$ python3 -q
>>> import numpy as np
>>> np.set_printoptions(precision=4, suppress=True, linewidth=120)
>>> rnd = lambda a: np.round(a, 4) + 0
>>> A2 = np.array([[0, 1], [2, 3]])
>>> J = np.kron(np.eye(2, dtype=int), A2)
>>> J
array([[0, 1, 0, 0],
       [2, 3, 0, 0],
       [0, 0, 0, 1],
       [0, 0, 2, 3]])
>>> # splits into 2 blocks
>>> (J != 0).astype(int)
array([[0, 1, 0, 0],
       [1, 1, 0, 0],
       [0, 0, 0, 1],
       [0, 0, 1, 1]])
>>> print(rnd(np.linalg.det(J)))
4.0
>>> rng = np.random.default_rng(535472)
>>> idx = rng.permutation(4)
>>> A2 = J[:, idx] * rng.choice([-1, 1], 4)
>>> print(A2)
[[ 0 -1  0  0]
 [ 0 -3  2  0]
 [ 1  0  0  0]
 [ 3  0  0 -2]]
>>> left, _, vt = np.linalg.svd(J.T @ A2)
>>> idx
array([3, 1, 0, 2])
>>> rnd(left @ vt)
array([[ 0.,  0.,  1.,  0.],
       [ 0., -1.,  0.,  0.],
       [ 0.,  0.,  0., -1.],
       [ 1.,  0.,  0.,  0.]])
>>> th = np.radians(30)
>>> Rm = np.eye(4)
>>> Rm[1, 1] = Rm[2, 2] = np.cos(th)
>>> Rm[1, 2], Rm[2, 1] = -np.sin(th), np.sin(th)
>>> print(rnd(Rm))
[[ 1.     0.     0.     0.   ]
 [ 0.     0.866 -0.5    0.   ]
 [ 0.     0.5    0.866  0.   ]
 [ 0.     0.     0.     1.   ]]
>>> A2 = J @ Rm.T
>>> rnd(np.linalg.svd(J, compute_uv=False)), rnd(np.linalg.svd(A2, compute_uv=False))
(array([3.7025, 3.7025, 0.5402, 0.5402]), array([3.7025, 3.7025, 0.5402, 0.5402]))
>>> rnd(A2)
array([[ 0.    ,  0.866 ,  0.5   ,  0.    ],
       [ 2.    ,  2.5981,  1.5   ,  0.    ],
       [ 0.    ,  0.    ,  0.    ,  1.    ],
       [ 0.    , -1.    ,  1.7321,  3.    ]])
>>> rnd(np.linalg.det(Rm)), rnd(np.trace(Rm))
(np.float64(1.0), np.float64(3.7321))
>>> np.allclose(J @ J.T, A2 @ A2.T)
True
>>> W1 = np.array([[1, 0, 2, 2, 1], [1, 1, 1, 0, 2], [2, 0, 2, 0, 0], [0, 2, 0, 2, 2]])
>>> c = np.array([-1, 7, 0, -5, 3])
>>> H = np.maximum(J @ W1 + c, 0)
>>> (H > 0).mean(axis=0)
array([0.5 , 1.  , 0.75, 0.25, 1.  ])
>>> np.linalg.matrix_rank(H)
np.int64(4)
>>> C = np.array([[-2, 0, -1], [-1, 1, -2], [2, 1, -2], [1, -1, -2], [-1, 0, 0]])
>>> (H @ C).round(6).argmax(axis=1)
array([1, 1, 1, 1])
>>> print(H @ C)
[[-11   9 -18]
 [-15  17 -38]
 [-14   9 -18]
 [-19  16 -39]]
>>> arr = np.maximum(np.array([[-1],
...     [3],
...     [-1],
...     [3],
...     [3],
...     [3],
...     [-1],
...     [-2],
...     [0],
...     [3],
...     [2],
...     [-3],
...     [-2],
...     [-3],
...     [-1],
...     [3],
...     [1],
...     [1],
...     [3],
...     [2],
...     [-2],
...     [-3],
...     [2],
...     [-3],
...     [2],
...     [2],
...     [-1],
...     [0],
...     [-3],
...     [1],
...     [0],
...     [1],
...     [-1],
...     [-2],
...     [1],
...     [2],
...     [1],
...     [3]]) @ np.array([[-2, 1, 2]]) + np.array([-5, 3, 5]), 0)
>>> arr
array([[ 0,  2,  3],
       [ 0,  6, 11],
       [ 0,  2,  3],
       [ 0,  6, 11],
       [ 0,  6, 11],
       [ 0,  6, 11],
       [ 0,  2,  3],
       [ 0,  1,  1],
       [ 0,  3,  5],
       [ 0,  6, 11],
       [ 0,  5,  9],
       [ 1,  0,  0],
       [ 0,  1,  1],
       [ 1,  0,  0],
       [ 0,  2,  3],
       [ 0,  6, 11],
       [ 0,  4,  7],
       [ 0,  4,  7],
       [ 0,  6, 11],
       [ 0,  5,  9],
       [ 0,  1,  1],
       [ 1,  0,  0],
       [ 0,  5,  9],
       [ 1,  0,  0],
       [ 0,  5,  9],
       [ 0,  5,  9],
       [ 0,  2,  3],
       [ 0,  3,  5],
       [ 1,  0,  0],
       [ 0,  4,  7],
       [ 0,  3,  5],
       [ 0,  4,  7],
       [ 0,  2,  3],
       [ 0,  1,  1],
       [ 0,  4,  7],
       [ 0,  5,  9],
       [ 0,  4,  7],
       [ 0,  6, 11]])
>>> # rows 0 and 2 are equal
>>> vec = np.array([-3, 1, 3])
>>> y = arr @ vec
>>> y
array([11, 39, 11, 39, 39, 39, 11,  4, 18, 39, 32, -3,  4, -3, 11, 39, 25, 25, 39, 32,  4, -3, 32, -3, 32, 32, 11, 18,
       -3, 25, 18, 25, 11,  4, 25, 32, 25, 39])
>>> print(rnd(np.linalg.pinv(arr) @ arr))
[[1. 0. 0.]
 [0. 1. 0.]
 [0. 0. 1.]]
>>> print(rnd(np.linalg.lstsq(arr, y)[0]))
[-3.  1.  3.]
>>> rnd(np.linalg.solve(arr.T @ arr, arr.T @ y))
array([-3.,  1.,  3.])
>>> y = y + 0.02 * rng.normal(size=38)
>>> rnd(y)
array([10.9911, 39.0318, 11.0116, 38.9851, 38.9937, 38.9616, 11.0133,  4.0119, 18.0027, 39.0064, 32.0097, -2.9782,
        4.0035, -3.0145, 11.0241, 38.9835, 25.0067, 24.9772, 38.9665, 32.0145,  4.0363, -2.9924, 31.9836, -2.9967,
       32.0209, 31.9626, 11.0087, 17.9757, -3.0276, 25.0058, 18.0083, 24.9882, 10.9814,  4.0183, 24.972 , 32.0229,
       25.0054, 39.0416])
>>> c, *_ = np.linalg.lstsq(arr, y)
>>> rnd(arr.T @ (y - arr @ c))
array([0., 0., 0.])
>>> c.round()
array([-3.,  1.,  3.])
>>> rnd(c)
array([-3.0019,  1.0216,  2.9877])
>>> [round(float(np.linalg.norm(np.linalg.solve(arr.T @ arr + lam * np.eye(3), arr.T @ y))), 2) for lam in (0, 1, 10, 100)]
[4.36, 4.0, 3.25, 2.99]
>>> Xs = (arr - arr.mean(axis=0)) / arr.std(axis=0)
>>> rnd(Xs.std(axis=0))
array([1., 1., 1.])
>>> np.argwhere(np.abs(Xs) > 2)
array([[11,  0],
       [13,  0],
       [21,  0],
       [23,  0],
       [28,  0]])
>>> c = np.linalg.lstsq(np.delete(Xs, 2, axis=1), Xs[:, 2])[0]
>>> np.abs(c).argmax()
np.int64(1)
>>> 1 - np.var(Xs[:, 2] - np.delete(Xs, 2, axis=1) @ c)
np.float64(1.0)
>>> rnd(np.linalg.norm(arr[19] - arr[5]))
np.float64(2.2361)
>>> rnd(np.linalg.norm(arr, axis=1))
array([ 3.6056, 12.53  ,  3.6056, 12.53  , 12.53  , 12.53  ,  3.6056,  1.4142,  5.831 , 12.53  , 10.2956,  1.    ,
        1.4142,  1.    ,  3.6056, 12.53  ,  8.0623,  8.0623, 12.53  , 10.2956,  1.4142,  1.    , 10.2956,  1.    ,
       10.2956, 10.2956,  3.6056,  5.831 ,  1.    ,  8.0623,  5.831 ,  8.0623,  3.6056,  1.4142,  8.0623, 10.2956,
        8.0623, 12.53  ])
>>> np.linalg.norm(arr, axis=1).argmax()
np.int64(1)
>>> rnd(np.linalg.norm(arr[19], 1)), rnd(np.linalg.norm(arr[19], np.inf))
(np.float64(14.0), np.float64(9.0))
>>> idx = arr[:, 1] > np.median(arr[:, 1])
>>> r0 = arr[idx].mean(axis=0) - arr[~idx].mean(axis=0)
>>> np.argsort(-np.abs(r0).round(6), kind="stable")
array([2, 1, 0])
>>> ((arr - arr.mean(axis=0)) @ r0 > 0).astype(int)
array([0, 1, 0, 1, 1, 1, 0, 0, 0, 1, 1, 0, 0, 0, 0, 1, 1, 1, 1, 1, 0, 0, 1, 0, 1, 1, 0, 0, 0, 1, 0, 1, 0, 0, 1, 1, 1,
       1])
>>> cov = np.cov(arr, rowvar=False)
>>> rnd(np.linalg.eigvalsh(cov)[::-1])
array([20.5723,  0.0927,  0.    ])
>>> cov.shape
(3, 3)
>>> W0 = np.load("x.npy")
>>> print(W0)
[[-1.  0.  0. -2.  0. -2.  0.  0.  0. -2.]
 [ 0. -1. -2.  0.  0.  0. -2. -2. -2.  0.]
 [ 0. -2. -1.  0.  0.  0. -2. -2. -2.  0.]
 [-2.  0.  0. -1.  0. -2.  0.  0.  0. -2.]
 [ 0.  0.  0.  0. -1.  0.  0.  0.  0.  0.]
 [-2.  0.  0. -2.  0. -1.  0.  0.  0. -2.]
 [ 0. -2. -2.  0.  0.  0. -1. -2. -2.  0.]
 [ 0. -2. -2.  0.  0.  0. -2. -1. -2.  0.]
 [ 0. -2. -2.  0.  0.  0. -2. -2. -1.  0.]
 [-2.  0.  0. -2.  0. -2.  0.  0.  0. -1.]]
>>> vec = np.array([-7, -1, 7, 3, -8, 4, 5, 7, -9, 3])
>>> y = W0 @ vec
>>> y
array([-13., -19., -11.,  -3.,   8.,  -2., -13., -11., -27.,  -3.])
>>> rnd(np.linalg.solve(W0, 5 * y))
array([-35.,  -5.,  35.,  15., -40.,  20.,  25.,  35., -45.,  15.])
>>> rnd(np.linalg.solve(W0, W0[:, 3]))
array([0., 0., 0., 1., 0., 0., 0., 0., 0., 0.])
>>> rnd(np.linalg.solve(W0, y + W0[:, 4]))
array([-7., -1.,  7.,  3., -7.,  4.,  5.,  7., -9.,  3.])
>>> rnd(np.linalg.solve(W0.T, W0[3]))
array([0., 0., 0., 1., 0., 0., 0., 0., 0., 0.])
>>> ev, evecs = np.linalg.eigh(W0)
>>> vec = np.array([2, 1, -2, -2, 0, -1, -1, 0, -1, 2])
>>> print(rnd(evecs * np.maximum(ev, 0) @ evecs.T))
[[ 0.75  0.    0.   -0.25  0.   -0.25  0.    0.    0.   -0.25]
 [ 0.    0.8  -0.2   0.    0.    0.   -0.2  -0.2  -0.2   0.  ]
 [ 0.   -0.2   0.8   0.    0.    0.   -0.2  -0.2  -0.2   0.  ]
 [-0.25  0.    0.    0.75  0.   -0.25  0.    0.    0.   -0.25]
 [ 0.    0.    0.    0.    0.    0.    0.    0.    0.    0.  ]
 [-0.25  0.    0.   -0.25  0.    0.75  0.    0.    0.   -0.25]
 [ 0.   -0.2  -0.2   0.    0.    0.    0.8  -0.2  -0.2   0.  ]
 [ 0.   -0.2  -0.2   0.    0.    0.   -0.2   0.8  -0.2   0.  ]
 [ 0.   -0.2  -0.2   0.    0.    0.   -0.2  -0.2   0.8   0.  ]
 [-0.25  0.    0.   -0.25  0.   -0.25  0.    0.    0.    0.75]]
>>> rnd(np.linalg.eigvalsh(W0[1:, 1:]))
array([-9., -5., -1.,  1.,  1.,  1.,  1.,  1.,  1.])
>>> np.abs(W0).sum(axis=1).max(), rnd(np.abs(ev).max())
(np.float64(9.0), np.float64(9.0))
>>> th = np.radians(90)
>>> Rm = np.eye(10)
>>> Rm[8, 8] = Rm[0, 0] = np.cos(th)
>>> Rm[8, 0], Rm[0, 8] = -np.sin(th), np.sin(th)
>>> rnd(Rm)
array([[ 0.,  0.,  0.,  0.,  0.,  0.,  0.,  0.,  1.,  0.],
       [ 0.,  1.,  0.,  0.,  0.,  0.,  0.,  0.,  0.,  0.],
       [ 0.,  0.,  1.,  0.,  0.,  0.,  0.,  0.,  0.,  0.],
       [ 0.,  0.,  0.,  1.,  0.,  0.,  0.,  0.,  0.,  0.],
       [ 0.,  0.,  0.,  0.,  1.,  0.,  0.,  0.,  0.,  0.],
       [ 0.,  0.,  0.,  0.,  0.,  1.,  0.,  0.,  0.,  0.],
       [ 0.,  0.,  0.,  0.,  0.,  0.,  1.,  0.,  0.,  0.],
       [ 0.,  0.,  0.,  0.,  0.,  0.,  0.,  1.,  0.,  0.],
       [-1.,  0.,  0.,  0.,  0.,  0.,  0.,  0.,  0.,  0.],
       [ 0.,  0.,  0.,  0.,  0.,  0.,  0.,  0.,  0.,  1.]])
>>> A2 = W0 @ Rm.T
>>> rnd(A2)
array([[ 0.,  0.,  0., -2.,  0., -2.,  0.,  0.,  1., -2.],
       [-2., -1., -2.,  0.,  0.,  0., -2., -2.,  0.,  0.],
       [-2., -2., -1.,  0.,  0.,  0., -2., -2.,  0.,  0.],
       [ 0.,  0.,  0., -1.,  0., -2.,  0.,  0.,  2., -2.],
       [ 0.,  0.,  0.,  0., -1.,  0.,  0.,  0.,  0.,  0.],
       [ 0.,  0.,  0., -2.,  0., -1.,  0.,  0.,  2., -2.],
       [-2., -2., -2.,  0.,  0.,  0., -1., -2.,  0.,  0.],
       [-2., -2., -2.,  0.,  0.,  0., -2., -1.,  0.,  0.],
       [-1., -2., -2.,  0.,  0.,  0., -2., -2.,  0.,  0.],
       [ 0.,  0.,  0., -2.,  0., -2.,  0.,  0.,  2., -1.]])
>>> left, sigma, vt = np.linalg.svd(W0, full_matrices=False)
>>> np.allclose(left * sigma @ vt, W0)
True
>>> rnd(vt @ vt.T)
array([[1., 0., 0., 0., 0., 0., 0., 0., 0., 0.],
       [0., 1., 0., 0., 0., 0., 0., 0., 0., 0.],
       [0., 0., 1., 0., 0., 0., 0., 0., 0., 0.],
       [0., 0., 0., 1., 0., 0., 0., 0., 0., 0.],
       [0., 0., 0., 0., 1., 0., 0., 0., 0., 0.],
       [0., 0., 0., 0., 0., 1., 0., 0., 0., 0.],
       [0., 0., 0., 0., 0., 0., 1., 0., 0., 0.],
       [0., 0., 0., 0., 0., 0., 0., 1., 0., 0.],
       [0., 0., 0., 0., 0., 0., 0., 0., 1., 0.],
       [0., 0., 0., 0., 0., 0., 0., 0., 0., 1.]])
>>> np.abs(left[:, 0]).round(6).argmax()
np.int64(1)
>>> rnd(sigma)
array([9., 7., 1., 1., 1., 1., 1., 1., 1., 1.])
>>> print(rnd(np.sqrt((sigma ** 2).sum())), rnd(np.linalg.norm(W0)))
11.7473 11.7473
>>> K = np.load("sample6.npy")
>>> K
array([[  4.0614,  -1.0728,   5.3759, -10.4869,  -2.7928,  -4.0367,   2.0889,  -4.0217,   0.2893,  -1.367 ],
       [  0.9515,   0.0109,   1.3631,  -0.0758,  -1.4772,   0.8506,   0.7105,   0.055 ,  -0.6882,  -0.4442],
       [ -0.5241,   0.1224,  -0.6796,  -0.2989,   1.1521,  -0.7036,  -0.3345,  -0.3183,   0.4383,   0.2884],
       [  2.6915,  -1.2706,   3.2436, -11.5971,  -1.546 ,  -5.2349,   1.0511,  -3.9358,   1.7013,  -0.6322]])
>>> rnd(np.linalg.norm(K, axis=0))
array([ 4.9919,  1.6675,  6.4607, 15.6385,  3.7013,  6.7021,  2.4668,  5.6364,  1.9089,  1.5965])
>>> rnd(np.linalg.norm(K, 2))
np.float64(20.0)
>>> np.linalg.norm(K, axis=1).argmax()
np.int64(3)
>>> print(rnd(np.linalg.norm(K[2], 1)), rnd(np.linalg.norm(K[2], np.inf)))
4.8602 1.1521
>>> rnd(K[2] @ K[1])
np.float64(-4.3863)
>>> rnd(np.linalg.norm(K, "nuc"))
np.float64(24.9601)
>>> rnd(np.linalg.norm(K) ** 2 / np.linalg.norm(K, 2) ** 2)
np.float64(1.0417)
>>> rnd(K.sum(axis=1))
array([-11.9624,   1.2562,  -0.8578, -15.5291])
>>> rnd(np.linalg.svd(K, compute_uv=False))
array([20.  ,  4.  ,  0.8 ,  0.16])
>>> K.shape
(4, 10)
>>> rnd(K.mean(axis=0))
array([ 1.7951, -0.5525,  2.3258, -5.6147, -1.166 , -2.2811,  0.879 , -2.0552,  0.4352, -0.5387])
>>> data = np.load("case2.npy")
>>> data
array([[ -4,   2,  -6,   4,   2,   9,  -9,   2],
       [  7,  -3,  -9,  -7,  -2,   4,   7,   0],
       [  0,   0,   0,   0,   0,   0,   0,   0],
       [ -5,   7, -13,   5,  -3,  -3,  -5,  -5],
       [ 14,   6, -17,  -6,   1,   5,   5,  -7],
       [  9,   9,  -7,   4,   7,   1,  -7,  -3],
       [  2,   6,   2,  -9,   1, -10,  -5,   1],
       [  8,  11, -23,  -5,  -5,   2,   2, -13],
       [ -2,   7,  -5,  -4,   4,  -7,   0,  -1],
       [  8,  11, -15,   5,   6,   1,  -4,  -6],
       [ -9,  -1,  -6,   0, -10,  -7,  -5,   1],
       [ -5,   1, -13, -15, -11, -10,   4,  -1]])
>>> P = data @ np.linalg.solve(data.T @ data, data.T)
>>> rnd(np.diag(P))
array([1.    , 0.6667, 0.    , 0.585 , 0.483 , 0.7891, 0.7891, 0.8367, 0.7279, 0.7687, 0.7279, 0.6259])
>>> print(np.allclose(P @ P, P))
True
>>> rnd(np.linalg.eigvalsh(P))
array([0., 0., 0., 0., 1., 1., 1., 1., 1., 1., 1., 1.])
>>> left, sigma, vt = np.linalg.svd(data)
>>> rnd(sigma)
array([49.1897, 31.901 , 25.2845, 19.6613, 10.3132,  7.2054,  5.7914,  0.0905])
>>> np.argmax(sigma[:-1] / (sigma[1:] + 1e-6)) + 1
np.int64(7)
>>> A2 = left[:, :7] @ np.diag(sigma[:7]) @ vt[:7]
>>> rnd(np.abs(data - A2).max())
np.float64(0.0322)
>>> rnd(np.linalg.norm(data - A2, 2)), rnd(sigma[7])
(np.float64(0.0905), np.float64(0.0905))
